>>> import numpy as np
>>> np.set_printoptions(suppress=True, linewidth=120)
>>> def tidy(a):
...     return np.round(a, 2) + 0
... 
>>> F = np.array([[-0.2, -1.2, 0.6, -1.0, -0.2, -0.9, -0.3, 0.3],
...     [1.9, 0.5, -0.2, 1.3, 0.9, 1.0, -1.0, 0.4],
...     [-0.8, -1.3, 0.4, -1.0, 1.2, 0.2, 1.4, 0.7],
...     [1.0, -0.1, -0.1, -1.7, 1.1, -0.6, -0.8, -1.3]])
>>> F
array([[-0.2, -1.2,  0.6, -1. , -0.2, -0.9, -0.3,  0.3],
       [ 1.9,  0.5, -0.2,  1.3,  0.9,  1. , -1. ,  0.4],
       [-0.8, -1.3,  0.4, -1. ,  1.2,  0.2,  1.4,  0.7],
       [ 1. , -0.1, -0.1, -1.7,  1.1, -0.6, -0.8, -1.3]])
>>> tidy(np.linalg.norm(F, axis=1))
array([1.97, 2.93, 2.72, 2.79])
>>> tidy(np.linalg.norm(F[2], 1)), tidy(np.linalg.norm(F[2], np.inf))
(np.float64(7.0), np.float64(1.4))
>>> tidy(np.linalg.norm(F, axis=0))
array([2.3 , 1.84, 0.75, 2.57, 1.87, 1.49, 1.92, 1.56])
>>> tidy(np.linalg.norm(F, 2))
np.float64(3.62)
>>> tidy(np.linalg.norm(F, 1)), tidy(np.linalg.norm(F, np.inf))
(np.float64(5.0), np.float64(7.2))
>>> np.linalg.norm(F, axis=1).argmax()
np.int64(1)
>>> tidy(np.linalg.norm(F) ** 2 / np.linalg.norm(F, 2) ** 2)
np.float64(2.11)
>>> t3 = np.stack([F, -3 * F, F[::-1]])
>>> np.linalg.matrix_rank(t3.reshape(3, -1))
np.int64(2)
>>> np.linalg.matrix_rank(t3)
array([4, 4, 4])
>>> arr = np.load("data.npy")
>>> tidy(arr)
array([[ 0.05, -0.32, -0.95],
       [-0.32,  0.89, -0.32],
       [-0.95, -0.32,  0.05]])
>>> Y = arr / np.sqrt((arr ** 2).mean(axis=1, keepdims=True))
>>> tidy(arr - arr.mean(axis=1, keepdims=True))
array([[ 0.46,  0.09, -0.54],
       [-0.4 ,  0.81, -0.4 ],
       [-0.54,  0.09,  0.46]])
>>> tidy(Y[1])
array([-0.55,  1.55, -0.55])
>>> vec = np.array([3, 1, 2])
>>> rhs = arr @ vec
>>> b, lr = np.zeros(3), 1 / np.linalg.norm(arr, 2) ** 2
>>> for i in range(8):
...     b -= lr * arr.T @ (arr @ b - rhs)
...     if i % 2 == 0: print(i, round(np.linalg.norm(arr @ b - rhs), 2))
... 
0 0.0
2 0.0
4 0.0
6 0.0
>>> b
array([3., 1., 2.])
>>> mat = np.load("arr.npy")
>>> mat
array([[0, 1, 1, 0, 1, 0],
       [1, 0, 1, 1, 0, 0],
       [1, 1, 0, 1, 1, 1],
       [0, 1, 1, 0, 1, 0],
       [1, 0, 1, 1, 0, 0],
       [0, 0, 1, 0, 0, 0]])
>>> tidy(mat @ np.linalg.pinv(mat) @ mat)
array([[0., 1., 1., 0., 1., 0.],
       [1., 0., 1., 1., 0., 0.],
       [1., 1., 0., 1., 1., 1.],
       [0., 1., 1., 0., 1., 0.],
       [1., 0., 1., 1., 0., 0.],
       [0., 0., 1., 0., 0., 0.]])
>>> np.unique(mat.round(6), axis=0).shape
(4, 6)
>>> tidy(np.trace(np.linalg.pinv(mat) @ mat))
np.float64(4.0)
>>> np.allclose(mat[:-1].T @ np.linalg.lstsq(mat[:-1].T, mat[-1])[0], mat[-1])
False
>>> evals, vecs = np.linalg.eigh(mat)
>>> vec = np.array([2, 2, 2, 3, 2, 2])
>>> tidy(vec @ mat @ vec / (vec @ vec)), tidy(evals[0]), tidy(evals[-1])
(np.float64(2.9), np.float64(-2.0), np.float64(3.32))
>>> tidy(np.linalg.eigvalsh(mat[1:, 1:]))
array([-1.75, -1.27,  0.  ,  0.33,  2.69])
>>> tidy(vecs * np.abs(evals) @ vecs.T)
array([[ 1.15,  0.15,  0.45,  1.15,  0.15,  0.33],
       [ 0.15,  1.15,  0.45,  0.15,  1.15,  0.33],
       [ 0.45,  0.45,  2.04,  0.45,  0.45, -0.21],
       [ 1.15,  0.15,  0.45,  1.15,  0.15,  0.33],
       [ 0.15,  1.15,  0.45,  0.15,  1.15,  0.33],
       [ 0.33,  0.33, -0.21,  0.33,  0.33,  0.72]])
